% python3 -q
>>> import numpy as np
>>> np.set_printoptions(precision=2, suppress=True, linewidth=100, floatmode="fixed")
>>> def tidy(a):
...     return np.round(a, 2) + 0
... 
>>> data = np.load("case1.npy")
>>> data
array([[ 3.00, -1.00,  0.00],
       [ 3.00,  2.00,  0.00],
       [ 0.00,  0.00,  8.00]])
>>> # 2 blocks once reordered
>>> np.kron(np.eye(2, dtype=int), data)
array([[ 3.00, -1.00,  0.00,  0.00, -0.00,  0.00],
       [ 3.00,  2.00,  0.00,  0.00,  0.00,  0.00],
       [ 0.00,  0.00,  8.00,  0.00,  0.00,  0.00],
       [ 0.00, -0.00,  0.00,  3.00, -1.00,  0.00],
       [ 0.00,  0.00,  0.00,  3.00,  2.00,  0.00],
       [ 0.00,  0.00,  0.00,  0.00,  0.00,  8.00]])
>>> np.poly(data)
array([  1.00, -13.00,  49.00, -72.00])
>>> np.allclose(data @ data.T, data.T @ data)
False
>>> np.linalg.determinant(data)
Traceback (most recent call last):
  File "<python-input-9>", line 1, in <module>
    np.linalg.determinant(data)
    ^^^^^^^^^^^^^^^^^^^^^
AttributeError: module 'numpy.linalg' has no attribute 'determinant'
>>> assert data == data.T
Traceback (most recent call last):
  File "<python-input-10>", line 1, in <module>
    assert data == data.T
           ^^^^^^^^^^^^^^
ValueError: The truth value of an array with more than one element is ambiguous. Use a.any() or a.all()
>>> u = np.array([2, 2, 1])
>>> np.array([np.convolve(row, u, "same") for row in data])
array([[ 4.00,  1.00, -1.00],
       [10.00,  7.00,  2.00],
       [ 0.00, 16.00, 16.00]])
>>> np.convolve(data[0], u)
array([ 6.00,  4.00,  1.00, -1.00,  0.00])
>>> np.correlate(data[0], data[1], "full")
array([ 0.00,  6.00,  7.00, -3.00,  0.00])
>>> (data != 0).astype(int)
array([[1, 1, 0],
       [1, 1, 0],
       [0, 0, 1]])
>>> np.flatnonzero(np.linalg.matrix_power((data != 0) + (data.T != 0) + np.eye(3), 3)[2])
array([2])
>>> tidy(np.linalg.det(data))
np.float64(72.0)
>>> u = np.array([-3, 2, 3])
>>> A2 = data + np.outer(u, np.eye(3)[1])
>>> tidy(np.linalg.det(A2) / np.linalg.det(data)), tidy(1 + np.linalg.solve(data, u)[1])
(np.float64(2.67), np.float64(2.67))
>>> A2
array([[ 3.00, -4.00,  0.00],
       [ 3.00,  4.00,  0.00],
       [ 0.00,  3.00,  8.00]])
>>> F = 0.7 ** np.abs(np.subtract.outer(np.arange(3), np.arange(3)))
>>> tidy(F)
array([[1.00, 0.70, 0.49],
       [0.70, 1.00, 0.70],
       [0.49, 0.70, 1.00]])
>>> x = np.ones(3)
>>> for _ in range(5):
...     x = F @ x
...     x /= np.linalg.norm(x)
...     print(round(x @ F @ x, 2))
... 
2.26
2.26
2.26
2.26
2.26
>>> tidy(x)
array([0.56, 0.62, 0.56])
>>> tidy(np.linalg.det(F.T))
np.float64(0.26)
>>> np.einsum("ii->", F)
np.float64(3.0)
>>> tidy(np.linalg.det(F[::-1]))
np.float64(-0.26)
>>> x = np.array([0, 1, -3])
>>> (F @ x).argmax()
np.int64(0)
>>> np.sign((F @ x).round(6))
array([-1.00, -1.00, -1.00])
>>> evals, vecs = np.linalg.eigh(F)
>>> (evals > 1e-8).sum(), (evals < -1e-8).sum()
(np.int64(3), np.int64(0))
>>> tidy(evals)
array([0.23, 0.51, 2.26])
>>> evals.sum(), np.trace(F)
(np.float64(3.0), np.float64(3.0))
>>> q = F.astype(float).copy()
>>> for j in range(3):
...     q[:, j] -= q[:, :j] @ (q[:, :j].T @ q[:, j])
...     q[:, j] /= np.linalg.norm(q[:, j])
... 
>>> tidy(q.T @ F)
array([[1.32, 1.33, 1.12],
       [0.00, 0.47, 0.55],
       [0.00, 0.00, 0.42]])
>>> A2 = np.array([[3]])
>>> cent = np.array([[-2, -3, 2], [-3, 0, 3], [-3, -3, 2]])
>>> W0 = np.block([[A2, np.array([[-3, 0, -1]])], [np.zeros((3, 1)), cent]])
>>> W0
array([[ 3.00, -3.00,  0.00, -1.00],
       [ 0.00, -2.00, -3.00,  2.00],
       [ 0.00, -3.00,  0.00,  3.00],
       [ 0.00, -3.00, -3.00,  2.00]])
>>> t3 = np.stack([W0, 3 * W0, W0[::-1]])
>>> t3.shape
(3, 4, 4)
>>> np.linalg.matrix_rank(t3)
array([4, 4, 4])
>>> t3.sum(axis=0)
array([[ 12.00, -15.00,  -3.00,  -2.00],
       [  0.00, -11.00, -12.00,  11.00],
       [  0.00, -14.00,  -3.00,  14.00],
       [  3.00, -15.00, -12.00,   7.00]])
>>> np.einsum("bij,cij->bc", t3, t3)
array([[ 76.00, 228.00,  38.00],
       [228.00, 684.00, 114.00],
       [ 38.00, 114.00,  76.00]])
>>> X = np.load("a.npy")
>>> X
array([[-14.09,   9.70,  10.36],
       [  5.43,  -7.23,  17.84],
       [-13.69, -14.37,   2.46],
       [ -6.95,  18.03,   5.15],
       [-11.71,  -8.08,  14.06],
       [  2.18,  -6.49, -18.79],
       [  9.06,  15.42,  -8.95],
       [ 17.66,  -3.70,  -8.62],
       [-12.16,  14.92,   5.42],
       [-13.48,  10.30,  10.59],
       [ -8.63,  17.48,   4.48],
       [  2.54,  15.37, -12.54]])
>>> x = np.array([5, -3, -4])
>>> y = X @ x
>>> tidy(np.linalg.solve(X.T @ X, X.T @ y))
array([ 5.00, -3.00, -4.00])
>>> tidy(y)
array([-140.99,  -22.52,  -35.18, -109.44,  -90.55,  105.53,   34.84,  133.88, -127.24, -140.66,
       -113.51,   16.75])
>>> tidy(np.linalg.pinv(X) @ X)
array([[1.00, 0.00, 0.00],
       [0.00, 1.00, 0.00],
       [0.00, 0.00, 1.00]])
>>> rng = np.random.default_rng(885032)
>>> y = y + 0.1 * rng.normal(size=12)
>>> tidy(y)
array([-140.96,  -22.40,  -35.23, -109.34,  -90.66,  105.54,   34.82,  133.81, -127.29, -140.69,
       -113.42,   16.69])
>>> coef, *_ = np.linalg.lstsq(X, y)
>>> tidy(np.linalg.norm(y - X @ coef))
np.float64(0.22)
>>> [round(float(np.linalg.norm(np.linalg.solve(X.T @ X + lam * np.eye(3), X.T @ y))), 2) for lam in (0, 1, 10, 100)]
[7.07, 7.07, 7.04, 6.79]
>>> tidy(X.T @ (y - X @ coef))
array([0.00, 0.00, 0.00])
>>> left, sigma, Vh = np.linalg.svd(X, full_matrices=False)
>>> tidy(np.cumsum(sigma ** 2) / np.sum(sigma ** 2))
array([0.51, 0.88, 1.00])
>>> tidy(np.abs(Vh[0]))
array([0.66, 0.48, 0.58])
>>> tidy(np.sqrt((sigma ** 2).sum())), tidy(np.linalg.norm(X))
(np.float64(69.28), np.float64(69.28))
>>> tidy(left.T @ left)
array([[1.00, 0.00, 0.00],
       [0.00, 1.00, 0.00],
       [0.00, 0.00, 1.00]])
>>> left.shape, sigma.shape, Vh.shape
((12, 3), (3,), (3, 3))
>>> tidy(Vh @ Vh.T)
array([[1.00, 0.00, 0.00],
       [0.00, 1.00, 0.00],
       [0.00, 0.00, 1.00]])
>>> tidy(sigma)
array([49.32, 42.59, 23.51])
>>> tidy(sigma / sigma[0])
array([1.00, 0.86, 0.48])
>>> arr = np.load("sample17.npy")
>>> arr
array([[-3.00, -2.00,  0.00,  0.00],
       [-1.00,  0.00,  0.00,  0.00],
       [ 0.00,  0.00,  1.00, -2.00],
       [ 0.00,  0.00, -2.00, -2.00]])
>>> # splits into 2 blocks
>>> A2 = arr[0, 0] * arr[1:] - np.outer(arr[1:, 0], arr[0])
>>> A2
array([[ 0.00, -2.00,  0.00,  0.00],
       [ 0.00,  0.00, -3.00,  6.00],
       [ 0.00,  0.00,  6.00,  6.00]])
>>> np.flatnonzero(~A2.round(6).any(axis=1))
array([], dtype=int64)
>>> u = np.array([-3, 0, 2])
>>> np.array([np.convolve(row, u, "same") for row in A2])
array([[  6.00,   0.00,  -4.00,   0.00],
       [  0.00,   9.00, -18.00,  -6.00],
       [  0.00, -18.00, -18.00,  12.00]])
>>> np.cross(A2[1, :3], A2[2, :3])
array([ 0.00, -0.00,  0.00])
>>> np.correlate(A2[1], A2[2], "full")
array([  0.00,   0.00, -18.00,  18.00,  36.00,   0.00,   0.00])
